% ipython --no-banner

In [1]: import numpy as np

In [2]: import numpy.linalg as la

In [3]: np.set_printoptions(suppress=True, linewidth=140)

In [4]: K = np.load("dump.npy")

In [5]: K
Out[5]: 
array([[ 1. ,  0.2,  2. ],
       [-1.4,  0.1, -3. ],
       [ 1. ,  1.5, -1.5]])

In [6]: O = K.astype(float).copy()

In [7]: for j in range(3):
   ...:     O[:, j] -= O[:, :j] @ (O[:, :j].T @ O[:, j])
   ...:     O[:, j] /= la.norm(O[:, j])
   ...: 

In [8]: O.round(2)
Out[8]: 
array([[ 0.5 , -0.15,  0.85],
       [-0.7 ,  0.5 ,  0.5 ],
       [ 0.5 ,  0.85, -0.15]])

In [9]: np.round(O.T @ O, 2) + 0
Out[9]: 
array([[1., 0., 0.],
       [0., 1., 0.],
       [0., 0., 1.]])

In [10]: vec = np.array([0, 2, -1])

In [11]: y = K @ vec

In [12]: y
Out[12]: array([-1.6,  3.2,  4.5])

In [13]: np.round(la.solve(K, 2 * y), 2) + 0
Out[13]: array([ 0.,  4., -2.])

In [14]: np.round(la.solve(K.T, K[0]), 2)
Out[14]: array([1., 0., 0.])

In [15]: np.round(la.solve(K, y), 2) + 0
Out[15]: array([ 0.,  2., -1.])

In [16]: np.round(la.solve(K, K[:, 1]), 2) + 0
Out[16]: array([0., 1., 0.])

In [17]: np.round(la.solve(K, y + K[:, 0]), 2)
Out[17]: array([ 1.,  2., -1.])

In [18]: r0, v = K[0], K[1]

In [19]: r0 @ r0
Out[19]: np.float64(5.04)

In [20]: pr = (r0 @ v) / (r0 @ r0) * r0

In [21]: la.matrix_rank(np.outer(r0, v))
Out[21]: np.int64(1)

In [22]: np.round(np.outer(r0, v), 2)
Out[22]: 
array([[-1.4 ,  0.1 , -3.  ],
       [-0.28,  0.02, -0.6 ],
       [-2.8 ,  0.2 , -6.  ]])

In [23]: O, r_ = la.qr(K)

In [24]: round(abs(r_[0, 0]), 2), np.round(la.norm(K[:, 0]), 2)
Out[24]: (np.float64(1.99), np.float64(1.99))

In [25]: O.round(2)
Out[25]: 
array([[-0.5 ,  0.15, -0.85],
       [ 0.7 , -0.5 , -0.5 ],
       [-0.5 , -0.85,  0.15]])

In [26]: np.round(O @ r_, 2)
Out[26]: 
array([[ 1. ,  0.2,  2. ],
       [-1.4,  0.1, -3. ],
       [ 1. ,  1.5, -1.5]])

In [27]: np.round(O.T @ O, 2) + 0
Out[27]: 
array([[1., 0., 0.],
       [0., 1., 0.],
       [0., 0., 1.]])

In [28]: np.allclose(r_.T @ r_, K.T @ K)
Out[28]: True

In [29]: O.shape, r_.shape
Out[29]: ((3, 3), (3, 3))

In [30]: W0 = np.array([[0, 0, -2, -2], [0, 0, 1, -1], [0, 0, 0, 0], [0, 0, 0, 0]])

In [31]: rank = la.matrix_rank(W0)

In [32]: rank
Out[32]: np.int64(2)

In [33]: ns = la.svd(W0)[2][rank:].T

In [34]: np.round(W0 @ ns, 2) + 0
Out[34]: 
array([[0., 0.],
       [0., 0.],
       [0., 0.],
       [0., 0.]])

In [35]: [int(la.matrix_rank(W0[:, :j + 1])) for j in range(4)]
Out[35]: [0, 0, 1, 2]

In [36]: ns.shape
Out[36]: (4, 2)

In [37]: [int(la.matrix_rank(np.delete(W0, i, axis=0))) for i in range(4)]
Out[37]: [1, 1, 2, 2]

In [38]: la.matrix_rank(W0, rtol=0.1)
Out[38]: np.int64(2)

In [39]: la.cond(W0) > 100
Out[39]: np.True_

In [40]: [round(float(x), 2) for x in la.svd(W0, compute_uv=False)[:3]]
Out[40]: [2.83, 1.41, 0.0]

In [41]: F = np.array([[0, 3, -3], [-2, 2, -1], [-3, -2, 0]])

In [42]: F
Out[42]: 
array([[ 0,  3, -3],
       [-2,  2, -1],
       [-3, -2,  0]])

In [43]: gram = F.T @ F

In [44]: gram
Out[44]: 
array([[ 13,   2,   2],
       [  2,  17, -11],
       [  2, -11,  10]])

In [45]: X = np.load("case4.npy")

In [46]: X
Out[46]: 
array([[-2., -4., -4.],
       [ 0.,  2.,  0.],
       [ 0.,  0.,  2.]])

In [47]: round(float(la.det(X[::-1])), 2)
Out[47]: 8.0

In [48]: np.round(la.eigvals(X), 2)
Out[48]: array([-2.,  2.,  2.])

In [49]: round(la.det(2 * X), 2), np.round(la.det(X), 2)
Out[49]: (np.float64(-64.0), np.float64(-8.0))

In [50]: np.einsum("ii->", X)
Out[50]: np.float64(2.0)

In [51]: np.poly(X)
Out[51]: array([ 1., -2., -4.,  8.])

In [52]: round(np.abs(la.eigvals(X)).max(), 2)
Out[52]: np.float64(2.0)

In [53]: np.allclose(X @ X.T, X.T @ X)
Out[53]: False

In [54]: np.round(la.matrix_power(X, 2), 2)
Out[54]: 
array([[4., 0., 0.],
       [0., 4., 0.],
       [0., 0., 4.]])

In [55]: round(la.det(X), 2)
Out[55]: np.float64(-8.0)

In [56]: (X - X.T) / 2
Out[56]: 
array([[ 0., -2., -2.],
       [ 2.,  0.,  0.],
       [ 2.,  0.,  0.]])

In [57]: np.trace(X)
Out[57]: np.float64(2.0)

In [58]: U, sigma, VT = la.svd(X, full_matrices=False)

In [59]: U.shape, sigma.shape, VT.shape
Out[59]: ((3, 3), (3,), (3, 3))

In [60]: np.abs(U[:, 0]).round(6).argmax()
Out[60]: np.int64(0)

In [61]: np.round(VT @ VT.T, 2) + 0
Out[61]: 
array([[1., 0., 0.],
       [0., 1., 0.],
       [0., 0., 1.]])

In [62]: round(np.sqrt((sigma ** 2).sum()), 2), round(la.norm(X), 2)
Out[62]: (np.float64(6.63), np.float64(6.63))

In [63]: np.round(np.cumsum(sigma ** 2) / np.sum(sigma ** 2), 2)
Out[63]: array([0.9 , 0.99, 1.  ])

In [64]: np.round(np.abs(VT[0]), 2)
Out[64]: array([0.3 , 0.67, 0.67])

In [65]: (sigma > 1e-8).sum()
Out[65]: np.int64(3)

In [66]: np.round(sigma / sigma[0], 2)
Out[66]: array([1.  , 0.32, 0.1 ])
